>>> import numpy as np
>>> from numpy import linalg as LA
>>> np.set_printoptions(precision=2, suppress=True, linewidth=100, sign=" ")
>>> rnd = lambda a: np.round(a, 2) + 0
>>> E = np.load("data.npy")
>>> E
array([[ 0.75,  0.12,  0.96, -1.22,  0.06,  1.85],
       [ 1.49,  0.02, -1.74,  1.05,  1.13,  0.42],
       [ 0.19,  0.26,  0.04,  0.27,  0.6 ,  0.34],
       [-0.27, -0.83, -0.37, -0.56, -0.33,  1.86],
       [-1.24, -0.93, -0.21,  0.81, -0.79,  0.39],
       [ 1.74,  2.86,  0.16, -1.23, -0.86, -3.35],
       [-0.93, -2.02,  0.14,  1.26,  0.79,  1.34],
       [-0.66, -0.3 ,  0.99, -0.3 ,  0.6 , -1.22],
       [ 2.98,  1.26, -0.9 , -0.67,  1.81,  1.03],
       [-1.78, -0.53,  0.57, -1.25,  0.11, -2.01],
       [-0.26, -2.35,  0.2 , -1.42,  0.24,  3.65]])
>>> proj = E @ LA.solve(E.T @ E, E.T)
>>> np.allclose(proj @ proj, proj)
True
>>> W = np.array([[2, -8, -4, 6, 7, -1],
...     [-7, -7, -8, -4, 3, 7],
...     [6, 0, 9, -9, -1, 0],
...     [3, -1, -1, 2, 3, -2],
...     [2, -7, 8, 6, 3, -2],
...     [-4, -8, -4, 6, 0, 3]])
>>> c = np.array([1, -1, 2, -1, -1, 3])
>>> act = np.maximum(E @ W + c, 0)
>>> (act > 0).astype(int)
array([[ 0,  0,  1,  1,  1,  1],
       [ 0,  0,  0,  1,  1,  0],
       [ 1,  0,  1,  1,  1,  1],
       [ 0,  0,  0,  1,  0,  1],
       [ 1,  1,  1,  0,  0,  0],
       [ 0,  0,  0,  0,  1,  1],
       [ 1,  1,  1,  1,  0,  0],
       [ 1,  1,  1,  0,  0,  0],
       [ 0,  0,  0,  1,  1,  1],
       [ 1,  1,  1,  0,  0,  0],
       [ 0,  0,  1,  1,  0,  1]])
>>> LA.matrix_rank(act)
np.int64(6)
>>> basis = np.array([[3, 4], [3, 0], [3, 5], [0, 3], [0, 5], [0, 2]])
>>> W @ basis
array([[-30,  39],
       [-66, -51],
       [ 45,  37],
       [  3,  24],
       [  9,  77],
       [-48, -12]])
